% ipython --no-banner

In [1]: import numpy as np

In [2]: import numpy.linalg as la

In [3]: np.set_printoptions(precision=2, suppress=True, linewidth=160, sign=" ")

In [4]: A = np.cumsum(np.array([[-9, -9, -6, 0],
   ...:     [8, -1, 7, -7],
   ...:     [6, -2, -4, -7],
   ...:     [5, -6, 9, 9],
   ...:     [6, 3, 6, -7],
   ...:     [-3, 8, 1, 8],
   ...:     [5, -1, 7, -5],
   ...:     [9, -1, -4, -2],
   ...:     [-9, 4, 6, 3],
   ...:     [2, 6, -6, -6],
   ...:     [6, 1, 6, -6],
   ...:     [-8, -2, 8, 5],
   ...:     [9, 0, -6, 7],
   ...:     [-1, 5, 4, 3],
   ...:     [-3, -7, -9, 9],
   ...:     [-6, -8, -5, 4],
   ...:     [-2, 3, -3, 1],
   ...:     [-2, -7, -7, 4],
   ...:     [-3, 5, -5, -2],
   ...:     [-7, 5, 8, 3],
   ...:     [-5, -9, -5, 0],
   ...:     [0, 0, 0, 7],
   ...:     [2, -2, 1, 6],
   ...:     [-2, -6, 1, -9]]), axis=0)

In [5]: A
Out[5]: 
array([[ -9,  -9,  -6,   0],
       [ -1, -10,   1,  -7],
       [  5, -12,  -3, -14],
       [ 10, -18,   6,  -5],
       [ 16, -15,  12, -12],
       [ 13,  -7,  13,  -4],
       [ 18,  -8,  20,  -9],
       [ 27,  -9,  16, -11],
       [ 18,  -5,  22,  -8],
       [ 20,   1,  16, -14],
       [ 26,   2,  22, -20],
       [ 18,   0,  30, -15],
       [ 27,   0,  24,  -8],
       [ 26,   5,  28,  -5],
       [ 23,  -2,  19,   4],
       [ 17, -10,  14,   8],
       [ 15,  -7,  11,   9],
       [ 13, -14,   4,  13],
       [ 10,  -9,  -1,  11],
       [  3,  -4,   7,  14],
       [ -2, -13,   2,  14],
       [ -2, -13,   2,  21],
       [  0, -15,   3,  27],
       [ -2, -21,   4,  18]])

In [6]: labels = A[:, 1] > np.median(A[:, 1])

In [7]: r0 = A[labels].mean(axis=0) - A[~labels].mean(axis=0)

In [8]: np.round((((A - A.mean(axis=0)) @ r0 > 0) == labels).mean(), 2)
Out[8]: np.float64(0.79)

In [9]: ((A - A.mean(axis=0)) @ r0 > 0).astype(int)
Out[9]: array([ 0,  0,  0,  0,  1,  1,  1,  1,  1,  1,  1,  1,  1,  1,  1,  1,  0,  0,  0,  0,  0,  0,  0,  0])

In [10]: r0
Out[10]: array([12.51, 10.65, 15.12, -9.94])

In [11]: np.argsort(-np.abs(r0).round(6), kind="stable")
Out[11]: array([ 2,  0,  1,  3])

In [12]: rng = np.random.default_rng(88592)

In [13]: labels = rng.permutation(4)

In [14]: A2 = A[:, labels] * rng.choice([-1, 1], 4)

In [15]: A2
Out[15]: 
array([[  0,   9,   6,   9],
       [  7,  10,  -1,   1],
       [ 14,  12,   3,  -5],
       [  5,  18,  -6, -10],
       [ 12,  15, -12, -16],
       [  4,   7, -13, -13],
       [  9,   8, -20, -18],
       [ 11,   9, -16, -27],
       [  8,   5, -22, -18],
       [ 14,  -1, -16, -20],
       [ 20,  -2, -22, -26],
       [ 15,   0, -30, -18],
       [  8,   0, -24, -27],
       [  5,  -5, -28, -26],
       [ -4,   2, -19, -23],
       [ -8,  10, -14, -17],
       [ -9,   7, -11, -15],
       [-13,  14,  -4, -13],
       [-11,   9,   1, -10],
       [-14,   4,  -7,  -3],
       [-14,  13,  -2,   2],
       [-21,  13,  -2,   2],
       [-27,  15,  -3,   0],
       [-18,  21,  -4,   2]])

In [16]: left, _, Vt = la.svd(A.T @ A2)

In [17]: print(np.round(la.lstsq(A, A2)[0], 2) + 0)
[[ 0.  0.  0. -1.]
 [ 0. -1.  0.  0.]
 [ 0.  0. -1.  0.]
 [-1.  0.  0.  0.]]

In [18]: np.round(left @ Vt, 2) + 0
Out[18]: 
array([[ 0.,  0.,  0., -1.],
       [ 0., -1.,  0.,  0.],
       [ 0.,  0., -1.,  0.],
       [-1.,  0.,  0.,  0.]])

In [19]: th = rng.uniform(0, 2 * np.pi, 15)

In [20]: O, _ = la.qr(np.array([[-0.2, 0.9], [1.5, 0.1], [0.8, -0.3]]))

In [21]: data = 20 * np.c_[np.cos(th), np.sin(th)] @ O.T

In [22]: data
Out[22]: 
array([[ 10.72, -13.21, -10.51],
       [-16.01,   7.14,   9.63],
       [-11.72,  12.36,  10.49],
       [-16.89,   5.52,   9.19],
       [  7.19,  17.75,   5.77],
       [ -0.9 , -18.13,  -8.39],
       [ 17.42,  -4.32,  -8.82],
       [ 16.27,  -6.69,  -9.52],
       [  1.01,  18.15,   8.35],
       [ 15.19,  13.  ,   0.38],
       [-14.85,   8.89,  10.03],
       [ 12.2 ,  15.6 ,   2.8 ],
       [ 17.35,  -4.5 ,  -8.88],
       [-18.65,   0.04,   7.23],
       [  1.79,  18.21,   8.08]])

In [23]: C2 = np.cov(data, rowvar=False)

In [24]: np.polyfit(data[:, 2], data[:, 1], 1)
Out[24]: array([ 1.1 ,  2.76])

In [25]: np.argwhere(np.triu(np.abs(np.corrcoef(data.T)) > 0.8, 1))
Out[25]: array([], shape=(0, 2), dtype=int64)

In [26]: np.corrcoef(data.T)
Out[26]: 
array([[ 1.  , -0.18, -0.75],
       [-0.18,  1.  ,  0.79],
       [-0.75,  0.79,  1.  ]])

In [27]: print(np.round(np.corrcoef(data[:, 2], data[:, 1])[0, 1], 2))
0.79

In [28]: arr = np.loadtxt("block16.csv", delimiter=",")

In [29]: arr
Out[29]: 
array([[ 1.6, -1.5, -1. ],
       [-0.8, -1.1,  1.1]])

In [30]: th = np.radians(45)

In [31]: Rm = np.eye(3)

In [32]: Rm[1, 1] = Rm[2, 2] = np.cos(th)

In [33]: Rm[1, 2], Rm[2, 1] = -np.sin(th), np.sin(th)

In [34]: Rm
Out[34]: 
array([[ 1.  ,  0.  ,  0.  ],
       [ 0.  ,  0.71, -0.71],
       [ 0.  ,  0.71,  0.71]])

In [35]: A2 = arr @ Rm.T

In [36]: A2.round(2) + 0
Out[36]: 
array([[ 1.6 , -0.35, -1.77],
       [-0.8 , -1.56,  0.  ]])

In [37]: np.allclose(arr @ arr.T, A2 @ A2.T)
Out[37]: True

In [38]: np.allclose(la.norm(arr, axis=1), la.norm(A2, axis=1))
Out[38]: True

In [39]: A2 = np.array([[2, 3, 0], [-1, -3, -3]])

In [40]: W2 = np.kron(A2, arr)

In [41]: W2
Out[41]: 
array([[ 3.2, -3. , -2. ,  4.8, -4.5, -3. ,  0. , -0. , -0. ],
       [-1.6, -2.2,  2.2, -2.4, -3.3,  3.3, -0. , -0. ,  0. ],
       [-1.6,  1.5,  1. , -4.8,  4.5,  3. , -4.8,  4.5,  3. ],
       [ 0.8,  1.1, -1.1,  2.4,  3.3, -3.3,  2.4,  3.3, -3.3]])

In [42]: def softmax(z):
    ...:     e = np.exp(z - z.max(axis=-1, keepdims=True))
    ...:     return e / e.sum(axis=-1, keepdims=True)
    ...: 

In [43]: print(softmax(arr[1] + 3))
[ 0.12  0.09  0.79]

In [44]: np.round(softmax(10 * arr[1]), 2) + 0
Out[44]: array([ 0.,  0.,  1.])

In [45]: softmax(arr[1])
Out[45]: array([ 0.12,  0.09,  0.79])

In [46]: att = arr @ arr.T / np.sqrt(3)

In [47]: softmax(att).round(6).argmax(axis=1)
Out[47]: array([ 0,  1])

In [48]: J = np.load("run16.npy")

In [49]: J
Out[49]: 
array([[-4,  0, -7,  7,  0],
       [ 0,  6, -9, -7, -2],
       [-7, -9, 10, -8,  0],
       [ 7, -7, -8,  8, -1],
       [ 0, -2,  0, -1,  2]])

In [50]: O, Rm = la.qr(J)

In [51]: np.round(O.T @ O, 2) + 0
Out[51]: 
array([[ 1.,  0.,  0.,  0.,  0.],
       [ 0.,  1.,  0.,  0.,  0.],
       [ 0.,  0.,  1.,  0.,  0.],
       [ 0.,  0.,  0.,  1.,  0.],
       [ 0.,  0.,  0.,  0.,  1.]])

In [52]: np.abs(np.diag(Rm))
Out[52]: array([ 10.68,  12.97,  13.25,  11.29,   2.25])

In [53]: O.shape, Rm.shape
Out[53]: ((5, 5), (5, 5))

In [54]: np.allclose(Rm.T @ Rm, J.T @ J)
Out[54]: True

In [55]: np.round(O @ Rm, 2) + 0
Out[55]: 
array([[-4.,  0., -7.,  7.,  0.],
       [ 0.,  6., -9., -7., -2.],
       [-7., -9., 10., -8.,  0.],
       [ 7., -7., -8.,  8., -1.],
       [ 0., -2.,  0., -1.,  2.]])

In [56]: np.round(np.trace(O @ O.T), 2)
Out[56]: np.float64(5.0)

In [57]: A2 = J[0, 0] * J[1:] - np.outer(J[1:, 0], J[0])

In [58]: print(A2)
[[  0 -24  36  28   8]
 [  0  36 -89  81   0]
 [  0  28  81 -81   4]
 [  0   8   0   4  -8]]

In [59]: print(J[:, 0] / J[0, 0])
[ 1.   -0.    1.75 -1.75 -0.  ]

In [60]: print([round(float(la.det(J[:i, :i])), 2) + 0 for i in range(1, 6)])
[-4.0, -24.0, -210.0, 20156.0, 46578.0]

In [61]: np.all(la.eigvalsh(J) > 0)
Out[61]: np.False_

In [62]: mat = np.load("a.npy")

In [63]: print(mat)
[[ 3  0  1]
 [ 0  2 -3]
 [ 0  0 -2]]

In [64]: # triangular, det is the product of the diagonal

In [65]: left, s, Vt = la.svd(data, full_matrices=False)

In [66]: np.round(left.T @ data @ Vt.T, 2) + 0
Out[66]: 
array([[ 61.92,   0.  ,   0.  ],
       [  0.  ,  46.54,   0.  ],
       [  0.  ,   0.  ,   0.  ]])

In [67]: np.round(left.T @ left, 2) + 0
Out[67]: 
array([[ 1.,  0.,  0.],
       [ 0.,  1.,  0.],
       [ 0.,  0.,  1.]])

In [68]: left.shape, s.shape, Vt.shape
Out[68]: ((15, 3), (3,), (3, 3))

In [69]: s.round(2) + 0
Out[69]: array([ 61.92,  46.54,   0.  ])
